In [1]: import numpy as np

In [2]: import numpy.linalg as la

In [3]: np.set_printoptions(precision=2, suppress=True, linewidth=160, floatmode="fixed")

In [4]: feats = np.load("test16.npy")

In [5]: feats
Out[5]: 
array([[0, 0, 1, 0],
       [0, 0, 1, 1],
       [1, 1, 0, 1],
       [0, 1, 1, 0]])

In [6]: r0 = np.array([1, 0, 3])

In [7]: np.polyval(r0, feats[3])
Out[7]: array([3, 4, 4, 3])

In [8]: np.correlate(feats[3], feats[1], "full")
Out[8]: array([0, 1, 2, 1, 0, 0, 0])

In [9]: np.cross(feats[3, :3], feats[1, :3])
Out[9]: array([1, 0, 0])

In [10]: np.convolve(feats[3], r0)
Out[10]: array([0, 1, 1, 3, 3, 0])

In [11]: np.array([np.convolve(row, r0, "same") for row in feats])
Out[11]: 
array([[0, 1, 0, 3],
       [0, 1, 1, 3],
       [1, 3, 4, 0],
       [1, 1, 3, 3]])

In [12]: w, vecs = la.eigh(feats)

In [13]: x = np.array([0, 0, 0, 2])

In [14]: (np.sign(vecs[:, -1].round(6)) == np.sign(vecs[0, -1].round(6))).astype(int)
Out[14]: array([1, 1, 1, 1])

In [15]: la.eigvalsh(feats[1:, 1:])
Out[15]: array([-1.00, -1.00,  2.00])

In [16]: np.abs(feats).sum(axis=1).max(), np.round(np.abs(w).max(), 2)
Out[16]: (np.int64(3), np.float64(2.17))

In [17]: w, vecs = la.eig(feats)

In [18]: np.round(feats @ vecs[:, 0] - w[0] * vecs[:, 0], 2) + 0
Out[18]: array([0.00, 0.00, 0.00, 0.00])

In [19]: w
Out[19]: array([-1.48,  0.31,  2.17, -1.00])

In [20]: np.sort(la.eigvals(feats @ feats))
Out[20]: array([0.10, 1.00, 2.19, 4.71])

In [21]: w, vecs = la.eigvalsh(feats)
Traceback (most recent call last):
  Cell In[21], line 1
    w, vecs = la.eigvalsh(feats)
ValueError: too many values to unpack (expected 2)


In [22]: w, vecs = la.eigh(feats)

In [23]: np.round(w.sum(), 2), np.trace(feats)
Out[23]: (np.float64(-0.0), np.int64(0))

In [24]: w
Out[24]: array([-1.48, -1.00,  0.31,  2.17])

In [25]: np.unique(w.round(6) + 0, return_counts=True)[1]
Out[25]: array([1, 1, 1, 1])

In [26]: np.abs(vecs[:, -1]).round(6).argmax()
Out[26]: np.int64(2)

In [27]: r0 = np.array([1, -2, 1, 1])

In [28]: A2 = feats + np.outer(r0, np.eye(4)[1])

In [29]: A2
Out[29]: 
array([[ 0.00,  1.00,  1.00,  0.00],
       [ 0.00, -2.00,  1.00,  1.00],
       [ 1.00,  2.00,  0.00,  1.00],
       [ 0.00,  2.00,  1.00,  0.00]])

In [30]: la.matrix_rank(la.inv(A2) - la.inv(feats), tol=1e-8)
Out[30]: np.int64(1)

In [31]: np.round(la.det(A2) / la.det(feats), 2), round(1 + la.solve(feats, r0)[1], 2)
Out[31]: (np.float64(1.0), np.float64(1.0))

In [32]: la.matrix_rank(A2 - feats)
Out[32]: np.int64(1)

In [33]: data = np.loadtxt("layer14.csv", delimiter=",")

In [34]: data
Out[34]: 
array([[ 26.00,   3.00,   2.00,   3.00],
       [  0.00,  42.00,   1.00,   2.00],
       [  3.00,   3.00, -44.00,   0.00],
       [  3.00,   3.00,   3.00,   1.00]])

In [35]: x = np.array([5, 1, 2, 5])

In [36]: y = data @ x

In [37]: y
Out[37]: array([152.00,  54.00, -70.00,  29.00])

In [38]: np.round(la.solve(data, data[:, 2]), 2) + 0
Out[38]: array([0.00, 0.00, 1.00, 0.00])

In [39]: E = np.array([[0, 2, 1, 1], [2, 1, 0, 0], [1, 2, 1, 0], [2, 2, 1, 1]])

In [40]: proj = np.triu(np.array([[2, 1, 1, 2], [0, 0, 0, 0], [3, 1, 1, 3], [1, 0, 1, 0]]), 1) + np.eye(4)

In [41]: A2 = proj @ E @ la.inv(proj)

In [42]: np.poly(A2)
Out[42]: array([ 1.00, -3.00, -4.00,  4.00, -2.00])

In [43]: np.trace(A2), np.trace(E)
Out[43]: (np.float64(3.0), np.int64(3))

In [44]: proj @ E - E @ proj
Out[44]: 
array([[ 7.00,  7.00,  3.00, -1.00],
       [ 0.00, -2.00, -2.00, -4.00],
       [ 6.00,  5.00,  2.00, -2.00],
       [ 0.00, -2.00, -2.00, -7.00]])

In [45]: la.matrix_rank(A2)
Out[45]: np.int64(4)

In [46]: rng = np.random.default_rng(54)

In [47]: labels = rng.permutation(4)

In [48]: labels
Out[48]: array([0, 2, 3, 1])

In [49]: A2 = data[labels][:, labels]

In [50]: A2
Out[50]: 
array([[ 26.00,   2.00,   3.00,   3.00],
       [  3.00, -44.00,   0.00,   3.00],
       [  3.00,   3.00,   1.00,   3.00],
       [  0.00,   1.00,   2.00,  42.00]])

In [51]: w, vecs = la.eig(A2)

In [52]: np.sort(la.eigvals(A2 @ A2))
Out[52]: array([   0.24,  696.54, 1782.85, 1945.38])

In [53]: np.round(np.prod(w), 2)
Out[53]: np.float64(-24117.0)

In [54]: np.sort(la.eigvals(la.inv(A2)))
Out[54]: array([-0.02,  0.02,  0.04,  2.04])

In [55]: np.round(A2 @ vecs[:, 0] - w[0] * vecs[:, 0], 2) + 0
Out[55]: array([0.00, 0.00, 0.00, 0.00])

In [56]: np.sort(la.eigvals(A2.T))
Out[56]: array([-44.11,   0.49,  26.39,  42.22])

In [57]: K = np.loadtxt("a.csv", delimiter=",")

In [58]: K
Out[58]: 
array([[ 3.00,  0.00,  0.00],
       [ 1.00, -1.00,  0.00],
       [ 0.00,  3.00, -2.00]])

In [59]: labels = rng.permutation(3)

In [60]: labels
Out[60]: array([1, 2, 0])

In [61]: A2 = K[labels][:, labels]

In [62]: np.sort(np.abs(la.eigvals(A2)))
Out[62]: array([1.00, 2.00, 3.00])

In [63]: np.trace(A2)
Out[63]: np.float64(0.0)

In [64]: round(float(la.det(A2)), 2), round(float(la.det(K[labels])), 2)
Out[64]: (6.0, 6.0)

In [65]: proj = np.triu(np.array([[4, 9, 2], [4, 8, 7], [4, 6, 2]]), 1) + np.eye(3)

In [66]: A2 = proj @ K @ la.inv(proj)

In [67]: round(float(la.det(A2)), 2)
Out[67]: 6.0

In [68]: A2
Out[68]: 
array([[  12.00, -111.00,  749.00],
       [   1.00,   11.00,  -93.00],
       [   0.00,    3.00,  -23.00]])

In [69]: np.trace(K)
Out[69]: np.float64(0.0)

In [70]: (K - K.T) / 2
Out[70]: 
array([[ 0.00, -0.50,  0.00],
       [ 0.50,  0.00, -1.50],
       [ 0.00,  1.50,  0.00]])

In [71]: round(float(la.det(K)), 2)
Out[71]: 6.0

In [72]: K @ K
Out[72]: 
array([[ 9.00,  0.00,  0.00],
       [ 2.00,  1.00,  0.00],
       [ 3.00, -9.00,  4.00]])

In [73]: np.sort(np.abs(la.eigvals(K)))
Out[73]: array([1.00, 2.00, 3.00])

In [74]: np.round(np.abs(la.eigvals(K)).max(), 2)
Out[74]: np.float64(3.0)

In [75]: (K + K.T) / 2
Out[75]: 
array([[ 3.00,  0.50,  0.00],
       [ 0.50, -1.00,  1.50],
       [ 0.00,  1.50, -2.00]])

In [76]: K.inv()
Traceback (most recent call last):
  Cell In[76], line 1
    K.inv()
AttributeError: 'numpy.ndarray' object has no attribute 'inv'


In [77]: A2 = K / la.norm(K, axis=1, keepdims=True)

In [78]: gram = A2 @ A2.T

In [79]: (np.abs(gram) > 0.9).astype(int)
Out[79]: 
array([[1, 0, 0],
       [0, 1, 0],
       [0, 0, 1]])

In [80]: np.round(np.degrees(np.arccos(np.clip(gram[0, 1], -1, 1))), 2)
Out[80]: np.float64(45.0)

In [81]: np.argwhere(np.triu(np.abs(gram) > 0.95, 1))
Out[81]: array([], shape=(0, 2), dtype=int64)

In [82]: r0 = np.array([0, 1, -2])

In [83]: A2 = K + np.outer(r0, np.eye(3)[0])

In [84]: round(la.det(A2) / la.det(K), 2), round(1 + la.solve(K, r0)[0], 2)
Out[84]: (np.float64(1.0), np.float64(1.0))

In [85]: la.matrix_rank(A2 - K)
Out[85]: np.int64(1)

In [86]: la.matrix_rank(la.inv(A2) - la.inv(K), tol=1e-8)
Out[86]: np.int64(1)

In [87]: A2
Out[87]: 
array([[ 3.00,  0.00,  0.00],
       [ 2.00, -1.00,  0.00],
       [-2.00,  3.00, -2.00]])

In [88]: J = np.loadtxt("m.csv", delimiter=",")

In [89]: J
Out[89]: 
array([[  6.00,  -6.00,   6.00, -12.00],
       [ -5.00,   5.00,  -5.00,  10.00],
       [ -1.00,   1.00,  -1.00,   2.00],
       [ -5.00,   5.00,  -5.00,  10.00]])

In [90]: t3 = np.stack([feats, 5 * feats, feats[::-1]])

In [91]: t3.shape
Out[91]: (3, 4, 4)

In [92]: t3.sum(axis=0)
Out[92]: 
array([[0, 1, 7, 0],
       [1, 1, 6, 7],
       [6, 6, 1, 7],
       [0, 6, 7, 0]])

In [93]: la.matrix_rank(t3)
Out[93]: array([4, 4, 4])

In [94]: la.det(t3)
Out[94]: array([  1.00, 625.00,   1.00])

In [95]: J @ la.pinv(J) @ J
Out[95]: 
array([[  6.00,  -6.00,   6.00, -12.00],
       [ -5.00,   5.00,  -5.00,  10.00],
       [ -1.00,   1.00,  -1.00,   2.00],
       [ -5.00,   5.00,  -5.00,  10.00]])

In [96]: round(np.trace(la.pinv(J) @ J), 2)
Out[96]: np.float64(1.0)

In [97]: np.unique(J.round(6), axis=0).shape
Out[97]: (3, 4)

In [98]: np.abs(np.diag(la.qr(J)[1])) > 1e-9
Out[98]: array([ True, False, False, False])

In [99]: r = la.matrix_rank(J)

In [100]: r
Out[100]: np.int64(1)

In [101]: null = la.svd(J)[2][r:].T

In [102]: null.shape
Out[102]: (4, 3)

In [103]: la.matrix_rank(J.T @ J), la.matrix_rank(J @ J.T)
Out[103]: (np.int64(1), np.int64(1))

In [104]: W0 = np.loadtxt("x.csv", delimiter=",")

In [105]: W0
Out[105]: 
array([[ -6.00,  -6.00,   6.00,  -9.00],
       [-10.00, -10.00,  10.00, -15.00],
       [ -8.00,  -8.00,   8.00, -12.00]])

In [106]: # rank 1

In [107]: U, sig, VT = la.svd(W0)

In [108]: np.argmax(sig[:-1] / (sig[1:] + 1e-6)) + 1
Out[108]: np.int64(1)

In [109]: A2 = U[:, :1] @ np.diag(sig[:1]) @ VT[:1]

In [110]: round(float(la.norm(W0 - A2) / la.norm(W0)), 2)
Out[110]: 0.0

In [111]: la.matrix_rank(A2)
Out[111]: np.int64(1)

In [112]: U, sig, VT = la.svd(W0)

In [113]: vecs = VT[:(sig > 1e-8).sum()]

In [114]: x = W0[1] + -1 * W0[2] + rng.integers(2) * np.eye(4)[3]

In [115]: x
Out[115]: array([-2.00, -2.00,  2.00, -2.00])

In [116]: la.matrix_rank(np.vstack([W0, x]))
Out[116]: np.int64(2)

In [117]: np.round(la.norm(x - vecs.T @ vecs @ x), 2)
Out[117]: np.float64(0.76)

In [118]: vecs.T @ vecs
Out[118]: 
array([[ 0.19,  0.19, -0.19,  0.29],
       [ 0.19,  0.19, -0.19,  0.29],
       [-0.19, -0.19,  0.19, -0.29],
       [ 0.29,  0.29, -0.29,  0.43]])

In [119]: np.allclose(vecs.T @ vecs @ x, x)
Out[119]: False

In [120]: W0 @ la.pinv(W0) @ W0
Out[120]: 
array([[ -6.00,  -6.00,   6.00,  -9.00],
       [-10.00, -10.00,  10.00, -15.00],
       [ -8.00,  -8.00,   8.00, -12.00]])

In [121]: try:
     ...:     la.inv(W0)
     ...: except la.LinAlgError as e:
     ...:     print("failed:", e)
     ...: 
failed: Last 2 dimensions of the array must be square

In [122]: np.allclose(W0[:-1].T @ la.lstsq(W0[:-1].T, W0[-1])[0], W0[-1])
Out[122]: True

In [123]: np.unique(W0.round(6), axis=0).shape
Out[123]: (3, 4)

In [124]: arr = np.array([[2, 1, 1, 1], [1, 0, 0, 0], [1, 1, 0, 0], [2, 2, 1, 0]])

In [125]: r0 = np.array([9, 6, -7, 6])

In [126]: A2 = arr + np.outer(r0, np.eye(4)[3])

In [127]: A2
Out[127]: 
array([[ 2.00,  1.00,  1.00, 10.00],
       [ 1.00,  0.00,  0.00,  6.00],
       [ 1.00,  1.00,  0.00, -7.00],
       [ 2.00,  2.00,  1.00,  6.00]])

In [128]: la.matrix_rank(la.inv(A2) - la.inv(arr), tol=1e-8)
Out[128]: np.int64(1)

In [129]: round(la.det(A2) / la.det(arr), 2), round(float(1 + la.solve(arr, r0)[3]), 2)
Out[129]: (np.float64(-9.0), -9.0)

In [130]: la.norm(arr, axis=1).argmax()
Out[130]: np.int64(3)

In [131]: round(la.norm(arr[0] - arr[1]), 2)
Out[131]: np.float64(2.0)

In [132]: np.round(la.norm(arr) ** 2 / la.norm(arr, 2) ** 2, 2)
Out[132]: np.float64(1.1)

In [133]: np.round(la.norm(arr, 2), 2)
Out[133]: np.float64(4.16)

In [134]: np.round(la.norm(arr, 1), 2), round(float(la.norm(arr, np.inf)), 2)
Out[134]: (np.float64(6.0), 5.0)

In [135]: np.round(la.norm(arr[0], 1), 2), np.round(la.norm(arr[0], np.inf), 2)
Out[135]: (np.float64(5.0), np.float64(2.0))

In [136]: la.norm(arr, axis=1)
Out[136]: array([2.65, 1.00, 1.41, 3.00])

In [137]: A2 = la.invert(arr)
Traceback (most recent call last):
  Cell In[137], line 1
    A2 = la.invert(arr)
AttributeError: module 'numpy.linalg' has no attribute 'invert'


In [138]: A2 = arr ** -1
Traceback (most recent call last):
  Cell In[138], line 1
    A2 = arr ** -1
ValueError: Integers to negative integer powers are not allowed.


In [139]: A2 = la.inv(arr)

In [140]: A2
Out[140]: 
array([[ 0.00,  1.00,  0.00,  0.00],
       [ 0.00, -1.00,  1.00,  0.00],
       [-0.00, -0.00, -2.00,  1.00],
       [ 1.00, -1.00,  1.00, -1.00]])

In [141]: la.inv(A2)
Out[141]: 
array([[ 2.00,  1.00,  1.00,  1.00],
       [ 1.00, -0.00, -0.00, -0.00],
       [ 1.00,  1.00, -0.00, -0.00],
       [ 2.00,  2.00,  1.00,  0.00]])

In [142]: np.round(la.det(arr) * la.det(A2), 2)
Out[142]: np.float64(1.0)

In [143]: round(float(la.cond(arr)), 2)
Out[143]: 12.38

In [144]: la.det(arr) * A2
Out[144]: 
array([[-0.00, -1.00, -0.00, -0.00],
       [-0.00,  1.00, -1.00, -0.00],
       [ 0.00,  0.00,  2.00, -1.00],
       [-1.00,  1.00, -1.00,  1.00]])

In [145]: r0 = np.array([0, 2, 1])

In [146]: g = np.array([5, 9, 2, 4])

In [147]: A = np.outer(r0, g)

In [148]: A
Out[148]: 
array([[ 0,  0,  0,  0],
       [10, 18,  4,  8],
       [ 5,  9,  2,  4]])

In [149]: A @ la.pinv(A) @ A
Out[149]: 
array([[ 0.00,  0.00,  0.00,  0.00],
       [10.00, 18.00,  4.00,  8.00],
       [ 5.00,  9.00,  2.00,  4.00]])

In [150]: np.unique(A.round(6), axis=0).shape
Out[150]: (3, 4)

In [151]: round(float(np.trace(la.pinv(A) @ A)), 2)
Out[151]: 1.0

In [152]: np.allclose(A[:-1].T @ la.lstsq(A[:-1].T, A[-1])[0], A[-1])
Out[152]: True

In [153]: np.abs(np.diag(la.qr(A)[1])) > 1e-9
Out[153]: array([ True, False, False])

In [154]: U, sig, VT = la.svd(A)

In [155]: sig.round(2) + 0
Out[155]: array([25.10,  0.00,  0.00])

In [156]: np.argmax(sig[:-1] / (sig[1:] + 1e-6)) + 1
Out[156]: np.int64(1)

In [157]: A2 = U[:, :1] @ np.diag(sig[:1]) @ VT[:1]

In [158]: A2
Out[158]: 
array([[ 0.00,  0.00,  0.00,  0.00],
       [10.00, 18.00,  4.00,  8.00],
       [ 5.00,  9.00,  2.00,  4.00]])

In [159]: round(np.abs(A - A2).max(), 2)
Out[159]: np.float64(0.0)

In [160]: la.matrix_rank(A2)
Out[160]: np.int64(1)
